% ipython --no-banner

In [1]: import numpy as np

In [2]: from numpy import linalg as LA

In [3]: np.set_printoptions(precision=1, suppress=True, linewidth=160)

In [4]: A = np.load("arr.npy")

In [5]: A
Out[5]: 
array([[1, 0, 0, 0, 2, 4, 0, 1, 0, 0, 4, 0, 0, 0],
       [0, 1, 0, 3, 0, 0, 0, 0, 0, 0, 0, 2, 5, 0],
       [0, 0, 1, 0, 0, 0, 4, 0, 4, 5, 0, 0, 0, 4],
       [0, 3, 0, 4, 0, 0, 0, 0, 0, 0, 0, 5, 5, 0],
       [0, 0, 0, 0, 0, 4, 0, 5, 0, 0, 2, 0, 0, 0],
       [1, 0, 0, 0, 4, 2, 0, 1, 0, 0, 4, 0, 0, 0],
       [0, 0, 0, 0, 0, 0, 0, 0, 0, 4, 0, 0, 0, 1],
       [1, 0, 0, 0, 4, 4, 0, 5, 0, 0, 3, 0, 0, 0],
       [0, 0, 4, 0, 0, 0, 0, 0, 3, 1, 0, 0, 0, 5],
       [0, 0, 2, 0, 0, 0, 2, 0, 2, 1, 0, 0, 0, 3],
       [4, 0, 0, 0, 0, 4, 0, 5, 0, 0, 3, 0, 0, 0],
       [0, 1, 0, 0, 0, 0, 0, 0, 0, 0, 0, 3, 0, 0],
       [0, 3, 0, 5, 0, 0, 0, 0, 0, 0, 0, 5, 4, 0],
       [0, 0, 0, 0, 0, 0, 5, 0, 5, 3, 0, 0, 0, 1]])

In [6]: # 3 groups of indices that never mix

In [7]: np.allclose(A, A.T)
Out[7]: False

In [8]: np.trace(A)
Out[8]: np.int64(29)

In [9]: np.allclose(A @ A.T, A.T @ A)
Out[9]: False

In [10]: round(np.abs(LA.eigvals(A)).max(), 1)
Out[10]: np.float64(14.0)

In [11]: def softmax(z):
    ...:     e = np.exp(z - z.max(axis=-1, keepdims=True))
    ...:     return e / e.sum(axis=-1, keepdims=True)
    ...: 

In [12]: softmax(A).sum(axis=1)
Out[12]: array([1., 1., 1., 1., 1., 1., 1., 1., 1., 1., 1., 1., 1., 1.])

In [13]: np.round(softmax(A[6] + 2), 1) + 0
Out[13]: array([0. , 0. , 0. , 0. , 0. , 0. , 0. , 0. , 0. , 0.8, 0. , 0. , 0. , 0. ])

In [14]: np.round(softmax(A[6]), 1) + 0
Out[14]: array([0. , 0. , 0. , 0. , 0. , 0. , 0. , 0. , 0. , 0.8, 0. , 0. , 0. , 0. ])

In [15]: S = A @ A.T / np.sqrt(14)

In [16]: softmax(S).round(6).argmax(axis=1)
Out[16]: array([ 7,  3,  2,  3,  7,  7,  2,  7,  8,  2, 10,  3, 12, 13])

In [17]: np.sort(LA.eigvals(A).real)
Out[17]: array([-4. , -3.2, -3.2, -1.1, -1.1, -1. , -0.9, -0.8,  1.4,  2.2,  3.1, 11.7, 11.8, 14. ])

In [18]: K = np.load("out11.npy")

In [19]: K
Out[19]: 
array([[-0.4, -1.3,  0.4, -0.8,  1.3],
       [ 1. ,  3. , -0.7,  1.4, -1.8],
       [-1.9, -5.7, -0.2, -1.4, -0.9],
       [ 0.7,  2.2, -1.3, -0.4, -2.1],
       [-1. , -3.1, -0.2,  0. ,  0.1],
       [-1.2, -3.7,  0.7,  0.1, -1. ],
       [-0.4, -1.2,  1. , -1.5,  0.2],
       [ 2.4,  7.2, -0.1, -1.4,  0.4],
       [-0.8, -2.4,  1.7, -0.7, -1. ],
       [ 1. ,  2.9,  0.4, -1.1, -2.1],
       [ 1. ,  3. , -0.2, -0.3,  0.4],
       [ 2.6,  7.9, -1. ,  0.4,  1.2],
       [-0.8, -2.4,  0. , -0.8, -0.4],
       [ 0.3,  0.7,  0.8,  0.3,  0.4],
       [ 1.5,  4.6, -0.1,  0.8, -0.1],
       [-1.1, -3.3,  1.7,  0.1,  0.7],
       [ 1.9,  5.8, -0.7, -0.8, -0.8],
       [ 0.3,  0.8,  0.4, -0.5,  1.3],
       [-0.8, -2.4, -1. , -1.9,  0.8],
       [ 0.3,  1. , -0.5,  1.1, -0.9],
       [-0.7, -2.2, -0.2, -1.4, -0.4],
       [-0.2, -0.5, -1. ,  0.1, -0.9],
       [-0.8, -2.5, -0.2, -1.1, -0.5],
       [ 0.2,  0.4,  1. ,  1. , -0.8],
       [-0.6, -1.8,  0.7,  0.8,  1.3],
       [-0.6, -1.8, -2.3, -1.4,  0.8],
       [-0.6, -1.7,  0.3,  0.4,  0.2],
       [ 0.5,  1.4,  0.7,  0.1, -1.1],
       [ 0.1,  0.6, -0.9,  1.2, -1.5],
       [-1.9, -5.7, -0.3,  1.3,  0.2],
       [-1.1, -3.4, -1.1,  0.4, -1. ]])

In [20]: # column 1 is much longer than the rest

In [21]: P = K @ LA.solve(K.T @ K, K.T)

In [22]: np.round(LA.eigvalsh(P), 1) + 0
Out[22]: array([0., 0., 0., 0., 0., 0., 0., 0., 0., 0., 0., 0., 0., 0., 0., 0., 0., 0., 0., 0., 0., 0., 0., 0., 0., 0., 1., 1., 1., 1., 1.])

In [23]: LA.cond(K) > 100
Out[23]: np.True_

In [24]: [round(float(x), 1) for x in LA.svd(K, compute_uv=False)[:3]]
Out[24]: [19.9, 5.8, 5.3]

In [25]: round(np.log10(LA.cond(K)))
Out[25]: 2

In [26]: M2 = np.array([[-1, -2], [-3, -3], [-2, 0], [-2, 1], [0, 3], [0, -3]])

In [27]: F = np.block([[np.zeros((6, 6)), M2], [M2.T, np.zeros((2, 2))]])

In [28]: F
Out[28]: 
array([[ 0.,  0.,  0.,  0.,  0.,  0., -1., -2.],
       [ 0.,  0.,  0.,  0.,  0.,  0., -3., -3.],
       [ 0.,  0.,  0.,  0.,  0.,  0., -2.,  0.],
       [ 0.,  0.,  0.,  0.,  0.,  0., -2.,  1.],
       [ 0.,  0.,  0.,  0.,  0.,  0.,  0.,  3.],
       [ 0.,  0.,  0.,  0.,  0.,  0.,  0., -3.],
       [-1., -3., -2., -2.,  0.,  0.,  0.,  0.],
       [-2., -3.,  0.,  1.,  3., -3.,  0.,  0.]])

In [29]: # symmetric, so the eigenvalues are real

In [30]: LA.matrix_rank(F, rtol=0.1)
Out[30]: np.int64(4)

In [31]: np.argsort(-LA.norm(F, axis=0).round(6), kind="stable")[:3]
Out[31]: array([7, 1, 6])

In [32]: LA.cond(F) > 100
Out[32]: np.True_

In [33]: np.round(LA.norm(F, 2) / LA.norm(F), 1)
Out[33]: np.float64(0.6)

In [34]: [round(float(x), 1) for x in LA.svd(F, compute_uv=False)[:3]]
Out[34]: [6.0, 6.0, 3.7]

In [35]: W0 = np.load("test7.npy")

In [36]: W0
Out[36]: 
array([[-2, -2,  1,  2,  3, -3,  3,  1,  2, -2,  1],
       [ 0, -1,  0,  0,  0,  3, -1,  0,  2, -3, -1],
       [ 0,  1, -3,  2, -1,  0,  1, -1,  3,  1, -1],
       [ 3,  0,  0, -2, -1,  2,  1, -2,  1,  2, -1],
       [ 2, -1,  3,  1,  3, -2, -3, -3, -2,  3,  0],
       [ 0,  2,  3, -1, -3, -3, -2,  2, -1,  3,  1],
       [ 3,  3,  0, -1,  2,  1, -2, -3,  2,  2,  1],
       [ 2, -2, -3,  3,  2,  3, -2,  0, -2,  1,  0],
       [ 3,  3,  0,  3, -1,  0,  3, -3,  2, -2, -1],
       [ 2,  1,  1,  1,  3,  3, -3,  2, -2, -3, -2],
       [ 1, -1,  0,  0, -1, -1, -1, -3,  3, -3,  0]])

In [37]: vec = np.array([4, -6, -5, 3, 4, 1, -6, 3, -7, 7, 1])

In [38]: rhs = W0 @ vec

In [39]: beta, lr = np.zeros(11), 1 / LA.norm(W0, 2) ** 2

In [40]: for i in range(50):
    ...:     beta -= lr * W0.T @ (W0 @ beta - rhs)
    ...:     if i % 10 == 0: print(i, round(LA.norm(W0 @ beta - rhs), 1))
    ...: 
0 38.7
10 5.3
20 3.9
30 3.1
40 2.6

In [41]: beta
Out[41]: array([ 3. , -5.8, -4.4,  3.5,  3.9,  1.8, -6. ,  2.4, -7. ,  7.2,  1.1])

In [42]: q, vecs = LA.qr(W0[:, :3])[0], LA.qr(W0[:, 3:])[0]

In [43]: sig = LA.svd(q.T @ vecs, compute_uv=False)

In [44]: np.degrees(np.arccos(sig.clip(0, 1)))
Out[44]: array([17.1, 36.7, 63. ])

In [45]: M = np.load("layer11.npy")

In [46]: M
Out[46]: 
array([[ 1. ,  0. ,  0. ,  0. ,  0. ,  0. ,  0. ,  0. ,  0. ],
       [ 0. ,  1. ,  0. ,  0. ,  0. ,  0. ,  0. ,  0. ,  0. ],
       [ 0. ,  0. ,  1. ,  0. ,  0. ,  0. ,  0. ,  0. ,  0. ],
       [ 0. ,  0. ,  0. ,  0.7,  0. ,  0. ,  0. , -0.7,  0. ],
       [ 0. ,  0. ,  0. ,  0. ,  1. ,  0. ,  0. ,  0. ,  0. ],
       [ 0. ,  0. ,  0. ,  0. ,  0. ,  1. ,  0. ,  0. ,  0. ],
       [ 0. ,  0. ,  0. ,  0. ,  0. ,  0. ,  1. ,  0. ,  0. ],
       [ 0. ,  0. ,  0. ,  0.7,  0. ,  0. ,  0. ,  0.7,  0. ],
       [ 0. ,  0. ,  0. ,  0. ,  0. ,  0. ,  0. ,  0. ,  1. ]])

In [47]: # columns are unit length and at right angles

In [48]: vec = np.array([1, -1, -3, 2, -2, -1, 1, -1, -3])

In [49]: np.round(M @ np.ones(9), 1) + 0
Out[49]: array([1. , 1. , 1. , 0. , 1. , 1. , 1. , 1.4, 1. ])

In [50]: LA.norm(M @ vec) <= LA.norm(M, 2) * LA.norm(vec) + 1e-9
Out[50]: np.True_

In [51]: M @ np.eye(9)[5]
Out[51]: array([0., 0., 0., 0., 0., 1., 0., 0., 0.])

In [52]: (M != 0).astype(int)
Out[52]: 
array([[1, 0, 0, 0, 0, 0, 0, 0, 0],
       [0, 1, 0, 0, 0, 0, 0, 0, 0],
       [0, 0, 1, 0, 0, 0, 0, 0, 0],
       [0, 0, 0, 1, 0, 0, 0, 1, 0],
       [0, 0, 0, 0, 1, 0, 0, 0, 0],
       [0, 0, 0, 0, 0, 1, 0, 0, 0],
       [0, 0, 0, 0, 0, 0, 1, 0, 0],
       [0, 0, 0, 1, 0, 0, 0, 1, 0],
       [0, 0, 0, 0, 0, 0, 0, 0, 1]])

In [53]: round(float(LA.det(M)), 1)
Out[53]: 1.0

In [54]: np.round(M @ M, 1) + 0
Out[54]: 
array([[ 1.,  0.,  0.,  0.,  0.,  0.,  0.,  0.,  0.],
       [ 0.,  1.,  0.,  0.,  0.,  0.,  0.,  0.,  0.],
       [ 0.,  0.,  1.,  0.,  0.,  0.,  0.,  0.,  0.],
       [ 0.,  0.,  0.,  0.,  0.,  0.,  0., -1.,  0.],
       [ 0.,  0.,  0.,  0.,  1.,  0.,  0.,  0.,  0.],
       [ 0.,  0.,  0.,  0.,  0.,  1.,  0.,  0.,  0.],
       [ 0.,  0.,  0.,  0.,  0.,  0.,  1.,  0.,  0.],
       [ 0.,  0.,  0.,  1.,  0.,  0.,  0.,  0.,  0.],
       [ 0.,  0.,  0.,  0.,  0.,  0.,  0.,  0.,  1.]])

In [55]: X = np.loadtxt("case1.csv", delimiter=",")

In [56]: X
Out[56]: 
array([[-12.4,   7.8,  -4.3,   1.1,  10.6,   3. ,  -5.8,   4.9,  -3.9,  -6.5,  -3.1,   4.4,   8.7,  -2.3],
       [ -8. ,  -9.3,   2.1,  -6.7,  -4.6,   2.3,  -3.7,   5.6,  -1.3,   0.4,   0.2,   5. ,   0.7,   1.1],
       [ -8.9,  -4.9,   2.9,  -7.3,  -1.2,   0.8,  -0.5,   4.2,  -0.2,   0. ,  -2.5,   7.1,   3. ,   2.5],
       [  5.1,   1.6,   0.2,   8.6,  -2.5,  -4.2,  -2.9,  -0.1,  -7.3,   0.2,  -6.6,   0.8,   1.3,  -8.5],
       [ -8.2,  -7.8,   0.4,  -7.4,  -3.3,   1.3,  -2.4,   6.1,  -2.7,  -0.7,  -2.1,   5. ,   0.3,   2.3],
       [-14.6,   9.1,  -4.9,  -0.4,  11. ,   2.9,  -6.5,   4. ,  -2.9,  -6.6,  -3.3,   5.2,   7.5,  -0.3],
       [-10.1,  -9.8,   2.1,  -8. ,  -2.1,   1.2,  -3.6,   4.5,  -2.5,  -1.4,  -2.3,   5. ,   1.1,   1.1],
       [ -8.5,  -7.6,   1.9,  -7.8,  -4.3,   0.7,  -3.1,   5.2,  -1.5,  -0.2,  -0.3,   5.8,  -0.1,   1.5],
       [ -7.6,  -9.1,   2. ,  -7.7,  -4. ,   1.9,  -3.3,   3.8,  -1.9,  -1.2,  -1.9,   6.9,   2.1,   0.5],
       [-12.6,   7.2,  -5.4,  -0.1,  11.4,  -0.4,  -6.7,   4.7,  -5.6,  -5.7,  -2.2,   6. ,   8.8,  -1.8],
       [ -6.9,  -7.8,   0.8,  -7.6,  -2.1,   2.3,  -2.1,   5.4,  -1.7,  -1.1,  -1.3,   5.3,   1.6,   1.4],
       [-13.5,  10. ,  -3. ,   1.3,  12.8,   1.9,  -7.4,   5.4,  -3. ,  -5.3,  -4.3,   2.9,   7.4,  -0.1],
       [  3.4,   2.5,  -0.1,   9.7,  -5. ,  -1.7,   0.2,   0.7,  -7.6,   0.2,  -6.6,  -0.3,   0.7,  -6.6],
       [-12. ,   6.1,  -5. ,   1.6,  10.5,   0.8,  -6.9,   5.4,  -5.6,  -4.6,  -3.3,   4.9,   6.9,  -2.2],
       [-10.4,  -8.7,   0.4,  -6.4,  -2.3,   1.8,  -2.4,   4.2,  -0.2,  -1.7,  -0.4,   5.4,   3.6,   2.5],
       [  3.2,   0.8,   0.2,  10.2,  -3.7,  -2.7,  -0.8,  -1. ,  -8. ,  -0.4,  -9.9,  -1.3,   1.8,  -5.5],
       [  4.7,   3. ,  -0.3,   8.3,  -3.4,  -2.8,  -2.6,   0.7,  -5. ,  -1.6,  -6.5,   0.7,   0.8,  -5.5],
       [-10.1,  -8.4,   1.3,  -6.6,  -3.3,   1.2,  -5.1,   2.9,  -0.3,  -1. ,  -0.2,   4.4,   3.1,   2.5],
       [ -7.8,  -9.7,   2.4,  -7.1,  -3.3,   2.7,  -1.8,   2.2,  -2.2,   0.2,  -2.1,   5.4,   3.6,   1.1],
       [-11.5,   7.4,  -6.5,   1.8,  10.3,   2.1,  -8.8,   5.6,  -4.3,  -4.3,  -4.1,   3.9,   8.6,  -1.3],
       [ -9.5,  -9.1,   2.8,  -7.1,  -2.2,  -0.7,  -5.3,   5.4,  -0.8,  -0.5,  -2.2,   3.8,   2. ,   4.1],
       [-14.4,   6.6,  -5.4,   2.3,  11.1,  -0.1,  -6.3,   4.8,  -5.5,  -5.4,  -3.4,   4.3,   7.7,  -1.8],
       [-11.7,   9.1,  -5.8,  -0.5,  11.2,   1.3,  -6.6,   2.6,  -3.7,  -5.4,  -2.1,   3.9,   8.4,  -0.6],
       [-14.9,   7.1,  -6.4,   0.5,  12. ,   1. ,  -5.1,   5. ,  -5.7,  -6. ,  -3.3,   5. ,   9.1,  -1. ]])

In [57]: P = X @ LA.solve(X.T @ X, X.T)

In [58]: np.allclose(P @ P, P)
Out[58]: True

In [59]: P @ X[:, 6]
Out[59]: array([-5.8, -3.7, -0.5, -2.9, -2.4, -6.5, -3.6, -3.1, -3.3, -6.7, -2.1, -7.4,  0.2, -6.9, -2.4, -0.8, -2.6, -5.1, -1.8, -8.8, -5.3, -6.3, -6.6, -5.1])
